$ python -q
>>> import numpy as np
>>> np.set_printoptions(suppress=True, linewidth=100)
>>> rd = lambda a: np.round(a, 3) + 0
>>> Y = np.array([[3, -6], [-1, -4], [8, 9]])
>>> C = np.array([[1, -4, 0, 0, -2, 0, 5, -1], [5, 1, -1, 1, 4, 1, 4, 3]])
>>> rng = np.random.default_rng(651)
>>> K = Y @ C + 0.05 * rng.normal(size=(3, 8))
>>> rd(K)
array([[-26.926, -17.948,   6.076,  -6.011, -30.069,  -5.996,  -8.993, -20.986],
       [-20.967,   0.055,   3.981,  -4.045, -14.008,  -4.107, -20.999, -10.946],
       [ 53.034, -22.944,  -9.027,   9.068,  20.047,   9.021,  75.976,  18.9  ]])
>>> def softmax(z):
...     e = np.exp(z - z.max(axis=-1, keepdims=True))
...     return e / e.sum(axis=-1, keepdims=True)
... 
>>> rd(softmax(K[0] + 5))
array([0., 0., 1., 0., 0., 0., 0., 0.])
>>> rd(softmax(K).sum(axis=1))
array([1., 1., 1.])
>>> scores = K @ K.T / np.sqrt(8)
>>> rd(softmax(scores)[0] @ K)
array([-26.926, -17.948,   6.076,  -6.011, -30.069,  -5.996,  -8.993, -20.986])
>>> softmax(scores).round(6).argmax(axis=1)
array([0, 0, 2])
>>> rd(softmax(scores))
array([[1., 0., 0.],
       [1., 0., 0.],
       [0., 0., 1.]])
>>> rd(np.linalg.norm(K, 2) / np.linalg.norm(K))
np.float64(0.938)
>>> np.linalg.matrix_rank(K, rtol=0.1)
np.int64(2)
>>> np.linalg.cond(K) > 100
np.True_
>>> f = np.array([-2, 3, 0, 3, 3, -2, -2, -3])
>>> v = np.array([4, 5, 0, 7, 8, 7, 2])
>>> M = np.outer(f, v)
>>> M
array([[ -8, -10,   0, -14, -16, -14,  -4],
       [ 12,  15,   0,  21,  24,  21,   6],
       [  0,   0,   0,   0,   0,   0,   0],
       [ 12,  15,   0,  21,  24,  21,   6],
       [ 12,  15,   0,  21,  24,  21,   6],
       [ -8, -10,   0, -14, -16, -14,  -4],
       [ -8, -10,   0, -14, -16, -14,  -4],
       [-12, -15,   0, -21, -24, -21,  -6]])
>>> T = np.stack([M, -2 * M, M[::-1]])
>>> T.sum(axis=0)
array([[ -4,  -5,   0,  -7,  -8,  -7,  -2],
       [-20, -25,   0, -35, -40, -35, -10],
       [ -8, -10,   0, -14, -16, -14,  -4],
       [  0,   0,   0,   0,   0,   0,   0],
       [  0,   0,   0,   0,   0,   0,   0],
       [  8,  10,   0,  14,  16,  14,   4],
       [ 20,  25,   0,  35,  40,  35,  10],
       [  4,   5,   0,   7,   8,   7,   2]])
>>> np.linalg.matrix_rank(T)
array([1, 1, 1])
>>> np.einsum("bij,cij->bc", T, T)
array([[  9936, -19872,   3726],
       [-19872,  39744,  -7452],
       [  3726,  -7452,   9936]])
>>> T.shape
(3, 8, 7)
